% ipython --no-banner

In [1]: import numpy as np

In [2]: np.set_printoptions(precision=1, suppress=True, linewidth=120, legacy="1.25")

In [3]: M = np.array([[0, -1, -2, 1, 0],
   ...:     [0, 0, 0, -2, -2],
   ...:     [0, 0, 0, 1, 1],
   ...:     [0, 0, 0, 0, 1],
   ...:     [0, 0, 0, 0, 0]])

In [4]: M
Out[4]: 
array([[ 0, -1, -2,  1,  0],
       [ 0,  0,  0, -2, -2],
       [ 0,  0,  0,  1,  1],
       [ 0,  0,  0,  0,  1],
       [ 0,  0,  0,  0,  0]])

In [5]: M.sum(axis=1)
Out[5]: array([-2, -4,  2,  1,  0])

In [6]: print(M - M[0])
[[ 0  0  0  0  0]
 [ 0  1  2 -3 -2]
 [ 0  1  2  0  1]
 [ 0  1  2 -1  1]
 [ 0  1  2 -1  0]]

In [7]: print(M.shape)
(5, 5)

In [8]: M.sum(axis=0)
Out[8]: array([ 0, -1, -2,  0,  0])

In [9]: print(np.round(np.linalg.svd(M, compute_uv=False), 1) + 0)
[3.4 2.3 0.7 0.  0. ]

In [10]: print(np.unravel_index(np.abs(M).argmax(), M.shape))
(0, 2)

In [11]: print(np.diff(M, axis=0))
[[ 0  1  2 -3 -2]
 [ 0  0  0  3  3]
 [ 0  0  0 -1  0]
 [ 0  0  0  0 -1]]

In [12]: out = np.array([[1, 2, 1], [2, 0, 1], [3, 3, 1], [1, 1, 1], [3, 3, 1]])

In [13]: np.einsum("ik,kj->ji", M, out)
Out[13]: 
array([[-7, -8,  4,  3,  0],
       [-5, -8,  4,  3,  0],
       [-2, -4,  2,  1,  0]])

In [14]: M @ out
Out[14]: 
array([[-7, -5, -2],
       [-8, -8, -4],
       [ 4,  4,  2],
       [ 3,  3,  1],
       [ 0,  0,  0]])

In [15]: out @ M
ValueError: matmul: Input operand 1 has a mismatch in its core dimension 0, with gufunc signature (n?,k),(k,m?)->(n?,m?) (size 5 is different from 3)


In [16]: feats = np.load("layer10.npy")

In [17]: feats
Out[17]: 
array([[24., 10., 25., -5.],
       [10.,  3., 10., -2.],
       [25., 10., 24., -5.],
       [-5., -2., -5.,  0.]])

In [18]: out = np.linalg.inv(feats)

In [19]: np.linalg.det(feats) * out
Out[19]: 
array([[ 29., -10., -25.,   5.],
       [-10.,  50., -10.,   2.],
       [-25., -10.,  29.,   5.],
       [  5.,   2.,   5.,  53.]])

In [20]: print(out.round(1) + 0)
[[-0.5  0.2  0.5 -0.1]
 [ 0.2 -0.9  0.2  0. ]
 [ 0.5  0.2 -0.5 -0.1]
 [-0.1  0.  -0.1 -1. ]]

In [21]: print(np.round(np.linalg.slogdet(feats)[0], 1))
-1.0

In [22]: np.allclose(out, feats.T)
Out[22]: False

In [23]: w, vecs = np.linalg.eig(feats)

In [24]: np.round(feats @ vecs[:, 0] - w[0] * vecs[:, 0], 1) + 0
Out[24]: array([0., 0., 0., 0.])

In [25]: np.sort(np.linalg.eigvals(feats.T))
Out[25]: array([-1., -1., -1., 54.])

In [26]: print(np.round(np.sort(np.linalg.eigvals(np.linalg.inv(feats))), 1) + 0)
[-1. -1. -1.  0.]

In [27]: print(w)
[-1. 54. -1. -1.]

In [28]: F = np.loadtxt("x.csv", delimiter=",")

In [29]: F
Out[29]: 
array([[ 10. ,   4.2,  14.1,  11.4,  28.5],
       [ -6.3,   0.1,  -8.9,  11.7,  33.9],
       [-23.6,  -5.9,  15.6,  10.7,  -7.9],
       [  1.2,  22.1,  14.3,  -7.7,   6.2],
       [-22.8,  -7.1,  50.9,  -6. ,  -5.3],
       [  9. , -14.7,   2.7,  -4.7,  -0.7],
       [-10.1, -18.1,  17.6,   2.2,  -3.5],
       [ -2.5, -15. ,  12.7,  18.4,  29. ],
       [ 23.3, -16.5,  17.4, -13. , -17.5],
       [-15.1,   0.4, -17. , -12.1,   0.6],
       [ -1. ,  -4.2,  25.3,   5.2, -20.2],
       [-20.9,  10.1,  -8. ,  -6.7, -22.2],
       [-22.3, -30.1,  -6.2,   2.5,  15.7],
       [-23.4,  13.7,  -1.6, -31.7,   4.3],
       [ -6.5,  15.6,   7.4,  12.1, -24.7],
       [ -4.5,  10. , -35.7,  -0.9,  31.1],
       [  3.9, -31.2,   5.9,  26.1,  -7. ],
       [  9.6, -15.3,   1.7, -26.4,   5.4],
       [ 15.9,  19.5, -16.2,   1.5, -23.5],
       [-50.1, -11.1, -15.5,  18.6,   9.3],
       [ 11.5,  20.1,  33. ,  15. , -11.7],
       [  3.9, -15.9, -15.7,  10. ,  -1.2],
       [ -8.1,  -1.8, -10.9,  -0.4,  36.6],
       [-13.4, -17.1,  36.7, -13.6, -12.5],
       [ -7.5,  18.4, -21.6,  -5.8, -18.2],
       [ -4.2, -21.6,  -3.2,  20.9,  -9.3],
       [-28.5,  -4.9,  11.1,   7.9, -11.4],
       [-13.8,  -9.4, -46. ,  11.6,  26.3],
       [ -4.2,  -6.7, -22. ,  14. ,  -3.5],
       [ -4. ,   6.2,  12.7,   9.5,   6.3],
       [-17.5,   5.7, -23.6,  21.4, -21.4],
       [ -2.9,  26.4,  -9.5,  -9.4,  15.9]])

In [30]: out = np.c_[F[:, :2] @ np.array([[1, 1], [-3, 1]]), np.array([2, 2, 2, 1, 1, 0, 1, 1, 2, 2, 0, 0, 2, 1, 2, 1, 1, 2, 0, 2, 1, 0, 2, 0, 1, 1, 0, 1, 2, 2, 1, 2])]

In [31]: out
Out[31]: 
array([[ -2.6,  14.2,   2. ],
       [ -6.6,  -6.2,   2. ],
       [ -5.9, -29.5,   2. ],
       [-65.1,  23.3,   1. ],
       [ -1.5, -29.9,   1. ],
       [ 53.1,  -5.7,   0. ],
       [ 44.2, -28.2,   1. ],
       [ 42.5, -17.5,   1. ],
       [ 72.8,   6.8,   2. ],
       [-16.3, -14.7,   2. ],
       [ 11.6,  -5.2,   0. ],
       [-51.2, -10.8,   0. ],
       [ 68. , -52.4,   2. ],
       [-64.5,  -9.7,   1. ],
       [-53.3,   9.1,   2. ],
       [-34.5,   5.5,   1. ],
       [ 97.5, -27.3,   1. ],
       [ 55.5,  -5.7,   2. ],
       [-42.6,  35.4,   0. ],
       [-16.8, -61.2,   2. ],
       [-48.8,  31.6,   1. ],
       [ 51.6, -12. ,   0. ],
       [ -2.7,  -9.9,   2. ],
       [ 37.9, -30.5,   0. ],
       [-62.7,  10.9,   1. ],
       [ 60.6, -25.8,   1. ],
       [-13.8, -33.4,   0. ],
       [ 14.4, -23.2,   1. ],
       [ 15.9, -10.9,   2. ],
       [-22.6,   2.2,   2. ],
       [-34.6, -11.8,   1. ],
       [-82.1,  23.5,   2. ]])

In [32]: print(np.round(np.linalg.lstsq(F, out[:, 0])[0], 1) + 0)
[ 1. -3.  0.  0.  0.]

In [33]: np.linalg.matrix_rank(np.c_[F, out])
Out[33]: 6
